$ python -q
>>> import numpy as np
>>> np.set_printoptions(precision=2, suppress=True, linewidth=120, floatmode="fixed")
>>> F = np.array([[0, 1, 0, 2, 0, 0, 1],
...     [1, 0, 0, 1, 1, 1, 0],
...     [0, 0, 1, 0, 2, 0, 1],
...     [0, 2, 2, 1, 0, 1, 0],
...     [2, 2, 1, 0, 0, 2, 2],
...     [2, 0, 1, 0, 2, 1, 0],
...     [0, 1, 1, 2, 2, 2, 2],
...     [2, 0, 1, 2, 2, 1, 0]])
>>> F[1] = F[3]
>>> print(F)
[[0 1 0 2 0 0 1]
 [0 2 2 1 0 1 0]
 [0 0 1 0 2 0 1]
 [0 2 2 1 0 1 0]
 [2 2 1 0 0 2 2]
 [2 0 1 0 2 1 0]
 [0 1 1 2 2 2 2]
 [2 0 1 2 2 1 0]]
>>> vec = np.array([-1, 1, 0, -1, 1, -2, 3])
>>> print(np.linalg.norm(F @ vec) <= np.linalg.norm(F, 2) * np.linalg.norm(vec) + 1e-9)
True
>>> print(np.einsum("ij,j->i", F, vec))
[ 2 -1  5 -1  2 -2  3 -4]
>>> print((F @ vec).argmax())
2
>>> print(F @ np.ones(7))
[ 4.00  6.00  4.00  6.00  9.00  6.00 10.00  8.00]
>>> print(F @ (2 * vec))
[ 4 -2 10 -2  4 -4  6 -8]
>>> print(F @ vec)
[ 2 -1  5 -1  2 -2  3 -4]
>>> other = np.c_[F[:, :6] @ np.array([[-3, -1, 5, -3, 0, 5],
...     [-1, 4, 0, 3, -1, 3],
...     [3, 1, -2, -1, 3, -4],
...     [-5, 4, 4, 1, -3, 1],
...     [4, 4, -3, 4, 3, 1],
...     [-1, 4, -2, 4, -3, 5]]), np.array([0, 0, 1, 2, 0, 2, 2, 0])]
>>> print(other)
[[-11  12   8   5  -7   5   0]
 [ -2  18  -2   9  -2   4   0]
 [ 11   9  -8   7   9  -2   1]
 [ -2  18  -2   9  -2   4   2]
 [ -7  15   4   7  -5  22   0]
 [  4  11   0   5   6  13   2]
 [ -2  29  -4  20  -4  13   2]
 [ -6  19   8   7   0  15   0]]
>>> print(np.linalg.matrix_rank(other))
7
>>> print(np.linalg.norm(np.linalg.qr(F)[0].T @ other, axis=0) ** 2 / ((other ** 2).sum(axis=0) + 1e-12))
[1.00 1.00 1.00 1.00 1.00 1.00 0.85]
>>> print(np.round(np.linalg.norm(other - F @ np.linalg.lstsq(F, other)[0], axis=0), 2) + 0)
[0.00 0.00 0.00 0.00 0.00 0.00 1.41]
>>> print(np.linalg.matrix_rank(np.c_[F, other]))
8
>>> theta = np.radians(45)
>>> Rm = np.eye(7)
>>> Rm[0, 0] = Rm[6, 6] = np.cos(theta)
>>> Rm[0, 6], Rm[6, 0] = -np.sin(theta), np.sin(theta)
>>> print(Rm)
[[ 0.71  0.00  0.00  0.00  0.00  0.00 -0.71]
 [ 0.00  1.00  0.00  0.00  0.00  0.00  0.00]
 [ 0.00  0.00  1.00  0.00  0.00  0.00  0.00]
 [ 0.00  0.00  0.00  1.00  0.00  0.00  0.00]
 [ 0.00  0.00  0.00  0.00  1.00  0.00  0.00]
 [ 0.00  0.00  0.00  0.00  0.00  1.00  0.00]
 [ 0.71  0.00  0.00  0.00  0.00  0.00  0.71]]
>>> other = F @ Rm.T
>>> print(np.linalg.svd(F, compute_uv=False), np.linalg.svd(other, compute_uv=False))
[7.47 3.84 2.93 2.53 2.10 1.00 0.20] [7.47 3.84 2.93 2.53 2.10 1.00 0.20]
>>> print(np.abs(other - F).max(axis=0))
[2.00 0.00 0.00 0.00 0.00 0.00 1.41]
>>> print(np.allclose(np.linalg.norm(F, axis=1), np.linalg.norm(other, axis=1)))
True
